% ipython --no-banner

In [1]: import numpy as np

In [2]: from numpy import linalg as LA

In [3]: np.set_printoptions(suppress=True, linewidth=160)

In [4]: def rd(a):
   ...:     return np.round(a, 1) + 0
   ...: 

In [5]: K = np.loadtxt("a.csv", delimiter=",")

In [6]: K
Out[6]: 
array([[3., 3., 3., 3., 3., 3.],
       [1., 1., 1., 1., 1., 1.],
       [3., 0., 3., 0., 3., 0.],
       [3., 3., 3., 3., 3., 3.],
       [1., 1., 1., 1., 1., 1.],
       [3., 0., 3., 0., 3., 0.]])

In [7]: U, s, vt = LA.svd(K)

In [8]: evecs = vt[:(s > 1e-8).sum()]

In [9]: rng = np.random.default_rng(827998)

In [10]: x0 = K[1] + -2 * K[4] + rng.integers(2) * np.eye(6)[2]

In [11]: x0
Out[11]: array([-1., -1.,  0., -1., -1., -1.])

In [12]: LA.matrix_rank(np.vstack([K, x0]))
Out[12]: np.int64(3)

In [13]: t3 = np.stack([K, 4 * K, K[::-1]])

In [14]: LA.matrix_rank(t3)
Out[14]: array([2, 2, 2])

In [15]: (t3 @ K.T).shape
Out[15]: (3, 6, 6)

In [16]: u = np.array([-3, 0, 3])

In [17]: np.convolve(K[5], u)
Out[17]: array([-9.,  0.,  0.,  0.,  0.,  0.,  9.,  0.])

In [18]: np.polyval(u, K[5])
Out[18]: array([-24.,   3., -24.,   3., -24.,   3.])

In [19]: rd(K @ LA.pinv(K) @ K)
Out[19]: 
array([[3., 3., 3., 3., 3., 3.],
       [1., 1., 1., 1., 1., 1.],
       [3., 0., 3., 0., 3., 0.],
       [3., 3., 3., 3., 3., 3.],
       [1., 1., 1., 1., 1., 1.],
       [3., 0., 3., 0., 3., 0.]])

In [20]: rd(np.trace(LA.pinv(K) @ K))
Out[20]: np.float64(2.0)

In [21]: np.unique(K.round(6), axis=0).shape
Out[21]: (3, 6)

In [22]: rk = LA.matrix_rank(K)

In [23]: rk
Out[23]: np.int64(2)

In [24]: ns = LA.svd(K)[2][rk:].T

In [25]: np.allclose(K @ ns, 0)
Out[25]: True

In [26]: [int(LA.matrix_rank(np.delete(K, i, axis=0))) for i in range(6)]
Out[26]: [2, 2, 2, 2, 2, 2]

In [27]: rd(K @ ns)
Out[27]: 
array([[0., 0., 0., 0.],
       [0., 0., 0., 0.],
       [0., 0., 0., 0.],
       [0., 0., 0., 0.],
       [0., 0., 0., 0.],
       [0., 0., 0., 0.]])

In [28]: ns.shape
Out[28]: (6, 4)

In [29]: rd(ns @ ns.T)
Out[29]: 
array([[ 0.7,  0. , -0.3,  0. , -0.3,  0. ],
       [ 0. ,  0.7,  0. , -0.3,  0. , -0.3],
       [-0.3,  0. ,  0.7,  0. , -0.3,  0. ],
       [ 0. , -0.3,  0. ,  0.7,  0. , -0.3],
       [-0.3,  0. , -0.3,  0. ,  0.7,  0. ],
       [ 0. , -0.3,  0. , -0.3,  0. ,  0.7]])

In [30]: other = np.array([[1, 1], [2, 1]])

In [31]: W0 = np.block([[np.zeros((2, 2)), other], [other.T, np.zeros((2, 2))]])

In [32]: W0
Out[32]: 
array([[0., 0., 1., 1.],
       [0., 0., 2., 1.],
       [1., 2., 0., 0.],
       [1., 1., 0., 0.]])

In [33]: U, s, vt = LA.svd(W0, full_matrices=False)

In [34]: rd(np.cumsum(s ** 2) / np.sum(s ** 2))
Out[34]: array([0.5, 1. , 1. , 1. ])
